% python3 -q
>>> import numpy as np
>>> from numpy import linalg as LA
>>> np.set_printoptions(precision=2, suppress=True, linewidth=140, sign=" ")
>>> def rnd(a):
...     return np.round(a, 2) + 0
... 
>>> M = np.load("m.npy")
>>> M
array([[ 0,  1],
       [ 1,  0]])
>>> # rows sum to 1
>>> rnd(LA.eigvalsh(M).min())
np.float64(-1.0)
>>> evals, vecs = LA.eigh(M)
>>> vec = np.array([2, 1])
>>> (np.sign(vecs[:, -1].round(6)) == np.sign(vecs[0, -1].round(6))).astype(int)
array([ 1,  1])
>>> print(rnd(LA.eigvalsh(M[1:, 1:])))
[ 0.]
>>> print(np.allclose(M @ M.T, M.T @ M))
True
>>> rnd(np.sort(np.abs(LA.eigvals(M))))
array([ 1.,  1.])
>>> (M - M.T) / 2
array([[ 0.,  0.],
       [ 0.,  0.]])
>>> t3 = np.stack([M, -1 * M, M[::-1]])
>>> print(t3.sum(axis=0))
[[ 1  0]
 [ 0  1]]
>>> print((t3 @ M.T).shape)
(3, 2, 2)
>>> rnd(LA.det(t3))
array([-1., -1.,  1.])
>>> np.einsum("ii->", M)
np.int64(0)
>>> rnd(LA.eigvals(M))
array([ 1., -1.])
>>> rnd(LA.eigvals(M).sum().real)
np.float64(0.0)
>>> rnd(LA.det(2 * M)), rnd(LA.det(M))
(np.float64(-4.0), np.float64(-1.0))
>>> mat = np.loadtxt("out19.csv", delimiter=",")
>>> print(rnd(mat))
[[ 0.11  0.33  0.33  0.22]
 [ 0.    0.5   0.17  0.33]
 [ 0.14  0.14  0.29  0.43]
 [ 0.5   0.    0.33  0.17]]
>>> W = np.array([[1, 0, 2, 1, 0, 1],
...     [2, 2, 1, 1, 0, 1],
...     [1, 1, 2, 1, 1, 0],
...     [1, 2, 1, 0, 1, 2]])
>>> beta = np.array([5, 5, 0, 5, 1, 0])
>>> H = np.maximum(mat @ W + beta, 0)
>>> (H > 0).astype(int)
array([[ 1,  1,  1,  1,  1,  1],
       [ 1,  1,  1,  1,  1,  1],
       [ 1,  1,  1,  1,  1,  1],
       [ 1,  1,  1,  1,  1,  1]])
>>> C = np.array([[1, 0], [2, 2], [3, 1], [0, 0], [2, 3], [2, 1]])
>>> W @ C
array([[  9,   3],
       [ 11,   6],
       [ 11,   7],
       [ 14,  10]])
>>> (H @ C).round(6).argmax(axis=1)
array([ 0,  0,  0,  0])
>>> J = np.array([[0, 0, -1], [0, -2, 0], [0, 0, 0]])
>>> # triangular
>>> left, sv, Vh = LA.svd(J)
>>> vecs = Vh[:(sv > 1e-8).sum()]
>>> rng = np.random.default_rng(55)
>>> vec = J[2] + 3 * J[1] + rng.integers(2) * np.eye(3)[2]
>>> vec
array([ 0., -6.,  1.])
>>> rnd(LA.norm(vec - vecs.T @ vecs @ vec))
np.float64(0.0)
>>> np.diag(vecs.T @ vecs)
array([ 0.,  1.,  1.])
>>> print(vecs.T @ vecs)
[[ 0.  0.  0.]
 [ 0.  1.  0.]
 [ 0.  0.  1.]]
>>> [int(LA.matrix_rank(LA.matrix_power(J, p))) for p in range(1, 4)]
[2, 1, 1]
>>> J @ J
array([[ 0,  0,  0],
       [ 0,  4,  0],
       [ 0,  0,  0]])
>>> np.allclose(J[:-1].T @ LA.lstsq(J[:-1].T, J[-1])[0], J[-1])
True
>>> LA.lstsq(J[:-1].T, J[-1])[2]
np.int32(2)
>>> rnd(J @ LA.pinv(J) @ J)
array([[ 0.,  0., -1.],
       [ 0., -2.,  0.],
       [ 0.,  0.,  0.]])
>>> np.unique(J.round(6), axis=0).shape
(3, 3)
>>> rnd(np.trace(LA.pinv(J) @ J))
np.float64(2.0)
>>> feats = np.loadtxt("case11.csv", delimiter=",")
>>> feats
array([[ 2.05, -3.02, -0.11,  1.66],
       [-1.78, -2.35,  1.72, -1.38],
       [ 3.51, -2.36, -2.48,  5.43],
       [-1.03,  0.53,  2.98, -3.04],
       [-1.14,  0.37,  3.98, -1.74],
       [ 1.76, -2.85,  4.45, -2.95],
       [ 2.39, -1.98,  0.48,  3.35],
       [ 3.32, -2.31, -2.48,  5.08],
       [ 2.5 , -2.6 , -2.36,  4.18],
       [-0.38, -0.49,  2.77, -1.09],
       [ 2.94, -1.82, -1.56,  1.53],
       [ 1.78, -2.  ,  2.27, -1.27],
       [-0.8 ,  0.18,  3.37, -1.15],
       [ 2.3 , -2.04, -1.95,  3.08],
       [ 1.08, -2.17,  4.18, -1.81],
       [ 3.37, -2.67, -2.6 ,  2.51],
       [-0.6 ,  0.56,  4.57, -2.02]])
>>> C = feats[[7, 11]].astype(float)
>>> for _ in range(7):
...     lab = LA.norm(feats[:, None] - C, axis=-1).argmin(axis=1)
...     C = np.array([feats[lab == j].mean(axis=0) for j in range(2)])
... 
>>> lab
array([ 0,  1,  0,  1,  1,  1,  0,  0,  0,  1,  0,  1,  1,  0,  1,  0,  1])
>>> rnd(C[1] - C[0])
array([-2.92,  1.44,  5.  , -5.18])
>>> print(np.bincount(lab))
[ 8  9]
>>> np.abs(C[1] - C[0]).argmax()
np.int64(3)
>>> arr = np.tril(np.array([[2, 2], [1, 1]]), -1) + np.eye(2, dtype=int)
>>> print(arr)
[[ 1  0]
 [ 1  1]]
>>> vec = np.array([2, 1])
>>> print(arr @ (2 * vec))
[ 4  6]
>>> arr @ vec
array([ 2,  3])
>>> (arr * vec).sum(axis=1)
array([ 2,  3])
>>> np.einsum("ij,j->i", arr, vec)
array([ 2,  3])
>>> arr @ np.ones(2)
array([ 1.,  2.])
>>> np.sign((arr @ vec).round(6))
array([ 1,  1])
>>> X = np.load("mat.npy")
>>> X
array([[ 2, -3,  3,  0],
       [-2,  2,  2, -1],
       [-2,  3, -1,  0],
       [ 0, -2, -1,  0],
       [ 6, -7, -1,  2]])
>>> rnd(LA.svd(X, compute_uv=False))
array([ 11.18,   4.1 ,   1.48,   0.29])
>>> rnd(LA.norm(X))
np.float64(12.0)
>>> print(X - X[0])
[[ 0  0  0  0]
 [-4  5 -1 -1]
 [-4  6 -4  0]
 [-2  1 -4  0]
 [ 4 -4 -4  2]]
>>> X.sum(axis=1)
array([ 2,  1,  0, -3,  0])
>>> np.diff(X, axis=0)
array([[-4,  5, -1, -1],
       [ 0,  1, -3,  1],
       [ 2, -5,  0,  0],
       [ 6, -5,  0,  2]])
>>> LA.matrix_rank(X)
np.int64(4)
>>> other = np.array([[-7, 5, -7], [4, -4, -7]])
>>> C = np.kron(other, X)
>>> rnd(LA.norm(C, 2)), rnd(LA.norm(other, 2) * LA.norm(X, 2))
(np.float64(123.95), np.float64(123.95))
>>> C
array([[-14,  21, -21,   0,  10, -15,  15,   0, -14,  21, -21,   0],
       [ 14, -14, -14,   7, -10,  10,  10,  -5,  14, -14, -14,   7],
       [ 14, -21,   7,   0, -10,  15,  -5,   0,  14, -21,   7,   0],
       [  0,  14,   7,   0,   0, -10,  -5,   0,   0,  14,   7,   0],
       [-42,  49,   7, -14,  30, -35,  -5,  10, -42,  49,   7, -14],
       [  8, -12,  12,   0,  -8,  12, -12,   0, -14,  21, -21,   0],
       [ -8,   8,   8,  -4,   8,  -8,  -8,   4,  14, -14, -14,   7],
       [ -8,  12,  -4,   0,   8, -12,   4,   0,  14, -21,   7,   0],
       [  0,  -8,  -4,   0,   0,   8,   4,   0,   0,  14,   7,   0],
       [ 24, -28,  -4,   8, -24,  28,   4,  -8, -42,  49,   7, -14]])
>>> C.shape
(10, 12)
>>> data = np.load("layer17.npy")
>>> data
array([[ 2, -1, -1],
       [ 1,  2,  0],
       [ 1,  2, -2],
       [ 1,  2,  0]])
>>> # row 3 repeats row 1
>>> data.sum(axis=0)
array([ 5,  5, -3])
>>> print(data - data[0])
[[ 0  0  0]
 [-1  3  1]
 [-1  3 -1]
 [-1  3  1]]
>>> rnd(LA.norm(data))
np.float64(5.0)
>>> LA.matrix_rank(data)
np.int64(3)
>>> data.shape
(4, 3)
>>> data.sum(axis=1)
array([ 0,  3,  1,  3])
>>> np.unravel_index(np.abs(data).argmax(), data.shape)
(np.int64(0), np.int64(0))
>>> proj = data @ LA.solve(data.T @ data, data.T)
>>> rnd((np.eye(4) - proj) @ data)
array([[ 0.,  0.,  0.],
       [ 0.,  0.,  0.],
       [ 0.,  0.,  0.],
       [ 0.,  0.,  0.]])
>>> rnd(LA.eigvalsh(proj))
array([ 0.,  1.,  1.,  1.])
>>> rnd(np.diag(proj))
array([ 1. ,  0.5,  1. ,  0.5])
>>> rnd(proj @ data[:, 1])
array([-1.,  2.,  2.,  2.])
>>> np.allclose(proj @ proj, proj)
True
>>> LA.matrix_rank(np.eye(4) - proj)
np.int64(1)
>>> vec = np.array([-7, -7, 1])
>>> target = data @ vec
>>> target
array([ -8, -21, -23, -21])
>>> target = target + 0.3 * rng.normal(size=4)
>>> rnd(target)
array([ -8.89, -21.09, -22.57, -21.37])
>>> beta, *_ = LA.lstsq(data, target)
>>> beta.round()
array([-8., -7.,  1.])
>>> rnd(LA.norm(target - data @ beta))
np.float64(0.2)
>>> W0 = np.loadtxt("w.csv", delimiter=",")
>>> W0
array([[ 0.,  0.,  0.],
       [ 0.,  4.,  0.],
       [ 0.,  0.,  0.],
       [ 4.,  0.,  0.],
       [-8.,  6., -6.]])
>>> # rows 0 and 2 are equal
>>> left, sv, Vh = LA.svd(J)
>>> sv
array([ 2.,  1.,  0.])
>>> other = left[:, :2] @ np.diag(sv[:2]) @ Vh[:2]
>>> np.abs(J - other).max()
np.float64(0.0)
>>> LA.matrix_rank(J, rtol=0.05)
np.int64(2)
